$ python3 -q
>>> import numpy as np
>>> import numpy.linalg as la
>>> np.set_printoptions(precision=4, suppress=True, linewidth=200)
>>> E = np.load("case17.npy")
>>> print(E)
[[ 1 -1 -1  1 -1  1  1 -1]
 [ 1 -1 -1  1  1 -1 -1  1]]
>>> u = np.array([1, 0, -2])
>>> print(np.cross(E[1, :3], E[0, :3]))
[0 0 0]
>>> print(np.array([np.convolve(row, u, "same") for row in E]))
[[-1 -3  3  1 -1  3 -3 -2]
 [-1 -3  3  3 -3 -3  3  2]]
>>> print(np.correlate(E[1], E[0], "full"))
[-1  2  1 -4  1  2 -1  0  1 -2 -1  4 -1 -2  1]
>>> feats = np.loadtxt("data.csv", delimiter=",")
>>> print(feats)
[[1. 0. 0. 0.]
 [3. 1. 0. 0.]
 [3. 1. 2. 0.]
 [2. 0. 2. 3.]]
>>> q, vecs = la.qr(feats[:, :2])[0], la.qr(feats[:, 2:])[0]
>>> s = la.svd(q.T @ vecs, compute_uv=False)
>>> print(s)
[0.8944 0.7071]
>>> print(round(float(la.norm(q @ q.T - vecs @ vecs.T, 2)), 4))
0.7071
>>> print((s > 0.9).sum())
0
>>> A2 = feats / np.sqrt((feats ** 2).mean(axis=1, keepdims=True))
>>> print(A2[0])
[2. 0. 0. 0.]
>>> print(feats - feats.mean(axis=1, keepdims=True))
[[ 0.75 -0.25 -0.25 -0.25]
 [ 2.    0.   -1.   -1.  ]
 [ 1.5  -0.5   0.5  -1.5 ]
 [ 0.25 -1.75  0.25  1.25]]
>>> print(np.sort(la.eigvals(feats)))
[1. 1. 2. 3.]
>>> P = np.triu(np.array([[8, 7, 1, 8], [0, 6, 5, 1], [5, 5, 5, 6], [1, 0, 5, 5]]), 1) + np.eye(4)
>>> A2 = P @ feats @ la.inv(P)
>>> print(np.trace(A2), np.trace(feats))
7.0 7.0
>>> print(round(la.det(A2), 4))
6.0
>>> W = np.array([[2, 3, 2, 2, 1], [1, 1, 2, 2, 3], [2, 0, 1, 0, 2], [0, 0, 0, 2, 3]])
>>> c = np.array([9, 0, 8, 5, 4])
>>> hid = np.maximum(feats @ W + c, 0)
>>> print((hid > 0).astype(int))
[[1 1 1 1 1]
 [1 1 1 1 1]
 [1 1 1 1 1]
 [1 1 1 1 1]]
>>> print(hid)
[[11.  3. 10.  7.  5.]
 [16. 10. 16. 13. 10.]
 [20. 10. 18. 13. 14.]
 [17.  6. 14. 15. 19.]]
>>> print(la.matrix_rank(hid))
4
>>> C = np.array([[1, 2], [2, 3], [2, 2], [3, 1], [0, 0]])
>>> print((hid @ C).round(6).argmax(axis=1))
[0 0 1 0]
>>> print(hid @ C)
[[ 58.  58.]
 [107. 107.]
 [115. 119.]
 [102.  95.]]
>>> print(W @ C)
[[18 19]
 [13 11]
 [ 4  6]
 [ 6  2]]
>>> W0 = np.load("sample8.npy")
>>> print(W0)
[[  9   9  27  -4  -4 -12]
 [ 27   9  27 -12  -4 -12]
 [  9   0   0  -4   0   0]
 [ -5  -5 -15  -4  -4 -12]
 [-15  -5 -15 -12  -4 -12]
 [ -5   0   0  -4   0   0]]
>>> rk = la.matrix_rank(W0)
>>> print(rk)
4
>>> ns = la.svd(W0)[2][rk:].T
>>> print([int(la.matrix_rank(np.delete(W0, i, axis=0))) for i in range(6)])
[4, 4, 4, 4, 4, 4]
>>> print(np.allclose(W0 @ ns, 0))
True
>>> print([int(la.matrix_rank(W0[:i])) for i in range(1, len(W0) + 1)])
[1, 2, 2, 3, 4, 4]
>>> print([int(la.matrix_rank(W0[:, :j + 1])) for j in range(6)])
[1, 2, 2, 3, 4, 4]
>>> print(la.matrix_rank(W0.T @ W0), la.matrix_rank(W0 @ W0.T))
4 4
>>> Uu, s, Vt = la.svd(W0)
>>> print(s.round(4) + 0)
[56.2308 28.807  15.058   7.7142  0.      0.    ]
>>> A2 = Uu[:, :4] @ np.diag(s[:4]) @ Vt[:4]
>>> print(la.matrix_rank(A2))
4
>>> print(round(float(la.norm(W0 - A2) / la.norm(W0)), 4))
0.0
>>> A2 = np.array([[-2, -2, 2],
...     [-2, 1, 1],
...     [2, 1, 2],
...     [2, -2, 1],
...     [-1, -2, 0],
...     [2, 1, 1]])
>>> print(np.einsum("ij->j", W0))
[ 20   8  24 -40 -16 -48]
>>> print(np.einsum("ik,kj->ij", W0, A2))
[[-10  22  65]
 [-62   2  93]
 [-26 -10  14]
 [-38  -6 -61]
 [-34  30 -89]
 [  2  18 -14]]
>>> print(np.einsum("ik,kj->ji", W0, A2))
[[-10 -62 -26 -38 -34   2]
 [ 22   2 -10  -6  30  18]
 [ 65  93  14 -61 -89 -14]]
>>> rng = np.random.default_rng(836)
>>> labels = rng.integers(0, 2, 4)
>>> mat = (labels[:, None] == labels) * 4 + np.eye(4)
>>> print(mat)
[[5. 4. 4. 0.]
 [4. 5. 4. 0.]
 [4. 4. 5. 0.]
 [0. 0. 0. 5.]]
>>> print((mat + mat.T) / 2)
[[5. 4. 4. 0.]
 [4. 5. 4. 0.]
 [4. 4. 5. 0.]
 [0. 0. 0. 5.]]
>>> Uu, s, Vt = la.svd(mat, full_matrices=False)
>>> print(np.abs(Uu[:, 0]).round(6).argmax())
0
>>> print(np.abs(Vt[0]))
[0.5774 0.5774 0.5774 0.    ]
>>> print(np.round(Uu.T @ mat @ Vt.T, 4) + 0)
[[13.  0.  0.  0.]
 [ 0.  5.  0.  0.]
 [ 0.  0.  1.  0.]
 [ 0.  0.  0.  1.]]
>>> print(np.round(Uu.T @ Uu, 4) + 0)
[[1. 0. 0. 0.]
 [0. 1. 0. 0.]
 [0. 0. 1. 0.]
 [0. 0. 0. 1.]]
>>> vec = np.array([3, 3, 1, 5])
>>> print((mat * vec).sum(axis=1))
[31. 31. 29. 25.]
>>> print(la.norm(mat @ vec) <= la.norm(mat, 2) * la.norm(vec) + 1e-9)
True
>>> A = np.array([[1, 0, 0], [2, 1, 0], [3, 2, 1]])
>>> q, vecs = la.qr(A[:, :1])[0], la.qr(A[:, 1:])[0]
>>> s = la.svd(q.T @ vecs, compute_uv=False)
>>> print(np.degrees(np.arccos(s.clip(0, 1))))
[15.5014]
>>> print(round(la.norm(q @ q.T - vecs @ vecs.T, 2), 4))
1.0
>>> print(s)
[0.9636]
>>> print((s > 0.9).sum())
1
>>> print(np.poly(A))
[ 1. -3.  3. -1.]
>>> print(la.eigvals(A))
[1. 1. 1.]
>>> print(round(la.det(A.T), 4))
1.0
>>> F = np.loadtxt("out4.csv", delimiter=",")
>>> print(F)
[[3. 1. 1.]
 [1. 3. 1.]
 [1. 1. 3.]]
>>> L = la.cholesky(F)
>>> print(round(np.prod(np.diag(L)) ** 2, 4), np.round(la.det(F), 4))
20.0 20.0
>>> print(la.eigvalsh(F).min() > 0)
True
>>> print(L)
[[1.7321 0.     0.    ]
 [0.5774 1.633  0.    ]
 [0.5774 0.4082 1.5811]]
>>> print(round(np.einsum("ij,ji->", L, L), 4))
8.1667
>>> print(np.round(np.einsum("ii->", L), 4))
4.9462
>>> labels = rng.permutation(3)
>>> print(labels)
[1 0 2]
>>> A2 = F[labels][:, labels]
>>> print(A2)
[[3. 1. 1.]
 [1. 3. 1.]
 [1. 1. 3.]]
>>> print(np.allclose(A2, F))
True
>>> print(np.trace(A2))
9.0
>>> evals, vecs = la.eigvalsh(F)
Traceback (most recent call last):
  File "<python-input-90>", line 1, in <module>
    evals, vecs = la.eigvalsh(F)
    ^^^^^^^^^^^
ValueError: too many values to unpack (expected 2)
>>> evals, vecs = la.eigh(F)
>>> print(la.eigvalsh(F @ F))
[ 4.  4. 25.]
>>> print(np.abs(vecs[:, -1]))
[0.5774 0.5774 0.5774]
>>> print(vecs @ np.diag(evals) @ vecs.T)
[[3. 1. 1.]
 [1. 3. 1.]
 [1. 1. 3.]]
>>> print(np.round(vecs.T @ F @ vecs, 4) + 0)
[[2. 0. 0.]
 [0. 2. 0.]
 [0. 0. 5.]]
>>> print(np.unique(evals.round(6) + 0, return_counts=True)[1])
[2 1]
>>> print(la.svd(F, compute_uv=False))
[5. 2. 2.]
>>> print(round(evals.sum(), 4), np.trace(F))
9.0 9.0
>>> m1 = np.load("dump.npy")
>>> print(m1)
[[ 1 -1  1]
 [ 1  0  0]
 [ 1  1  1]]
>>> vec = np.array([0, -3, -3])
>>> print(np.einsum("ij,j->i", m1, vec))
[ 0  0 -6]
>>> print(np.sign((m1 @ vec).round(6)))
[ 0  0 -1]
>>> print(m1 * vec)
[[ 0  3 -3]
 [ 0  0  0]
 [ 0 -3 -3]]
>>> def softmax(z):
...     e = np.exp(z - z.max(axis=-1, keepdims=True))
...     return e / e.sum(axis=-1, keepdims=True)
... 
>>> print(softmax(m1[0]))
[0.4683 0.0634 0.4683]
>>> print(np.round(softmax(10 * m1[0]), 4) + 0)
[0.5 0.  0.5]
>>> S = m1 @ m1.T / np.sqrt(3)
>>> print(softmax(S)[0] @ m1)
[ 1.     -0.4201  0.8067]
>>> print(softmax(S))
[[0.6134 0.1933 0.1933]
 [0.3333 0.3333 0.3333]
 [0.1933 0.1933 0.6134]]
>>> print(softmax(S).round(6).argmax(axis=1))
[0 0 2]
>>> labels = rng.permutation(3)
>>> print(labels)
[1 0 2]
>>> A2 = m1[labels][:, labels]
>>> print(np.diag(A2))
[0 1 1]
>>> print(A2)
[[ 0  1  0]
 [-1  1  1]
 [ 1  1  1]]
>>> print(np.trace(A2))
2
>>> print(m1.mean(axis=0))
[1.     0.     0.6667]
>>> print(np.unravel_index(np.abs(m1).argmax(), m1.shape))
(np.int64(0), np.int64(0))
>>> print(m1.sum(axis=1))
[1 1 3]
>>> print(np.count_nonzero(m1))
7
>>> print(np.diff(m1, axis=0))
[[ 0  1 -1]
 [ 0  1  1]]
>>> print(m1 - m1[0])
[[ 0  0  0]
 [ 0  1 -1]
 [ 0  2  0]]
>>> print(la.matrix_rank(m1))
3
>>> print(round(la.norm(m1), 4))
2.6458
>>> data = np.load("test15.npy")
>>> print(data)
[[ 0 -1  1]
 [-9  8  1]]
>>> u = np.array([3, -1])
>>> print(np.array([np.convolve(row, u, "same") for row in data]))
[[  0  -3   4]
 [-27  33  -5]]
>>> print(np.correlate(data[1], data[0], "full"))
[-9 17 -7 -1  0]
